>>> import numpy as np
>>> from numpy import linalg as LA
>>> np.set_printoptions(precision=1, suppress=True, linewidth=200)
>>> rng = np.random.default_rng(144)
>>> data = rng.normal(size=(17, 3))
>>> data = 5 * data / LA.norm(data, axis=1, keepdims=True)
>>> data
array([[-3.3, -3.6, -1.3],
       [ 4.5,  1.1,  1.8],
       [-2.4,  2.2,  3.7],
       [ 3. , -3.9,  1. ],
       [ 1. ,  4.6,  1.6],
       [ 3.4, -2.8, -2.4],
       [-1.3, -0.5,  4.8],
       [-1.9,  3.8, -2.7],
       [-0.4, -2.6, -4.3],
       [ 0.3,  3.3, -3.7],
       [-3.8, -2.7, -1.7],
       [-1.4, -3.3,  3.5],
       [ 0.9,  0.6, -4.9],
       [-0.5,  4.8,  1.2],
       [ 2.8, -3.7, -1.8],
       [-4.6,  2. ,  0.4],
       [ 2.6,  0.4, -4.3]])
>>> Ac = data - data.mean(axis=0)
>>> Uu, s, vt = LA.svd(Ac, full_matrices=False)
>>> LA.matrix_rank(Ac)
np.int64(3)
>>> np.abs(vt[-1])
array([0.9, 0.2, 0.4])
>>> np.abs(vt[0]).argmax()
np.int64(1)
>>> s
array([13.3, 11.8, 10.2])
>>> np.abs(Uu[:, 0]).argmax()
np.int64(2)
>>> vt[0] * np.sign(vt[0, np.abs(vt[0]).argmax()])
array([-0.4,  0.7,  0.6])
>>> round(float((s ** 2).sum() ** 2 / (s ** 4).sum()), 1)
2.9
>>> np.round(Ac.mean(axis=0), 1) + 0
array([0., 0., 0.])
>>> J = np.load("w.npy")
>>> J
array([[ 4, 10,  6],
       [ 4, 10,  6],
       [ 0,  0,  0]])
>>> rank = LA.matrix_rank(J)
>>> rank
np.int64(1)
>>> ns = LA.svd(J)[2][rank:].T
>>> np.round(J @ ns, 1) + 0
array([[0., 0.],
       [0., 0.],
       [0., 0.]])
>>> [int(LA.matrix_rank(J[:i])) for i in range(1, len(J) + 1)]
[1, 1, 1]
>>> ns @ ns.T
array([[ 0.9, -0.3, -0.2],
       [-0.3,  0.3, -0.4],
       [-0.2, -0.4,  0.8]])
>>> [int(LA.matrix_rank(np.delete(J, i, axis=0))) for i in range(3)]
[1, 1, 1]
>>> np.allclose(J @ ns, 0)
True
>>> [int(LA.matrix_rank(J[:, :j + 1])) for j in range(3)]
[1, 1, 1]
>>> out = np.array([[-3, 3], [-1, 0], [-3, -1]])
>>> np.vstack([J, out.T]).shape
(5, 3)
>>> out.T @ J.T
array([[-40, -40,   0],
       [  6,   6,   0]])
>>> LA.matrix_rank(J @ out)
np.int64(1)
>>> arr = np.load("dump.npy")
>>> arr
array([[0.5, 0.5, 0. , 0. ],
       [0. , 1. , 0. , 0. ],
       [0. , 0.3, 0.7, 0. ],
       [0. , 0. , 0.3, 0.7]])
>>> vals, vecs = LA.eig(arr)
>>> vals
array([0.7, 0.7, 0.5, 1. ])
>>> np.sort(LA.eigvals(LA.inv(arr)))
array([1. , 1.4, 1.4, 2. ])
>>> X = np.array([[7.0, 4.0, -2.0], [-12.0, -7.0, 4.0], [0.0, 0.0, 1.0]])
>>> P = np.triu(np.array([[1, 4, 4], [4, 0, 4], [4, 5, 1]]), 1) + np.eye(3)
>>> out = P @ X @ LA.inv(P)
>>> out
array([[ -41.,  140., -378.],
       [ -12.,   41., -108.],
       [   0.,    0.,    1.]])
>>> np.round(LA.det(out), 1)
np.float64(-1.0)
>>> np.poly(out)
array([ 1., -1., -1.,  1.])
>>> vals, vecs = LA.eig(X)
>>> np.sort(LA.eigvals(LA.inv(X)))
array([-1.,  1.,  1.])
>>> vals
array([ 1., -1.,  1.])
>>> np.allclose(arr, arr.T)
False
>>> assert arr == arr.T
Traceback (most recent call last):
  File "<python-input-47>", line 1, in <module>
    assert arr == arr.T
           ^^^^^^^^^^^^
ValueError: The truth value of an array with more than one element is ambiguous. Use a.any() or a.all()
>>> (arr - arr.T) / 2
array([[ 0. ,  0.2,  0. ,  0. ],
       [-0.2,  0. , -0.1,  0. ],
       [ 0. ,  0.1,  0. , -0.1],
       [ 0. ,  0. ,  0.1,  0. ]])
>>> arr.inv()
Traceback (most recent call last):
  File "<python-input-49>", line 1, in <module>
    arr.inv()
    ^^^^^^^
AttributeError: 'numpy.ndarray' object has no attribute 'inv'
>>> arr @ arr
array([[0.2, 0.8, 0. , 0. ],
       [0. , 1. , 0. , 0. ],
       [0. , 0.5, 0.5, 0. ],
       [0. , 0.1, 0.4, 0.5]])
>>> round(np.log10(LA.cond(X)))
2
>>> np.argsort(-LA.norm(X, axis=0).round(6), kind="stable")[:3]
array([0, 1, 2])
>>> LA.matrix_rank(X, rtol=0.1)
np.int64(1)
>>> np.round(np.abs(LA.svd(X)[2][-1]), 1) + 0
array([0.5, 0.9, 0. ])
>>> [round(float(x), 1) for x in LA.svd(X, compute_uv=False)[:3]]
[16.7, 1.0, 0.1]
>>> q, R = LA.qr(X)
>>> np.allclose(R.T @ R, X.T @ X)
True
>>> np.trace(q @ q.T)
np.float64(3.0)
>>> np.round(q.T @ q, 1) + 0
array([[1., 0., 0.],
       [0., 1., 0.],
       [0., 0., 1.]])
>>> R
array([[-13.9,  -8.1,   4.5],
       [  0. ,  -0.1,   0.3],
       [  0. ,   0. ,   1. ]])
>>> A = np.array([[1.0, 0.0], [0.0, 1.0]])
>>> A
array([[1., 0.],
       [0., 1.]])
>>> x0 = np.array([1, 2])
>>> np.eye(2) - A
array([[0., 0.],
       [0., 0.]])
>>> np.trace(A)
np.float64(2.0)
>>> (x0 - A @ x0) @ (A @ x0)
np.float64(0.0)
>>> LA.eigvalsh(2 * A - np.eye(2))
array([1., 1.])
>>> np.prod(np.diag(A)), round(LA.det(A), 1)
(np.float64(1.0), np.float64(1.0))
>>> LA.matrix_rank(A - A[0, 0] * np.eye(2))
np.int64(0)
>>> Lm = LA.cholesky(A)
>>> np.prod(np.diag(Lm)) ** 2, round(float(LA.det(A)), 1)
(np.float64(1.0), 1.0)
>>> LA.eigvalsh(A).min() > 0
np.True_
>>> A / np.sqrt(np.outer(np.diag(A), np.diag(A)))
array([[1., 0.],
       [0., 1.]])
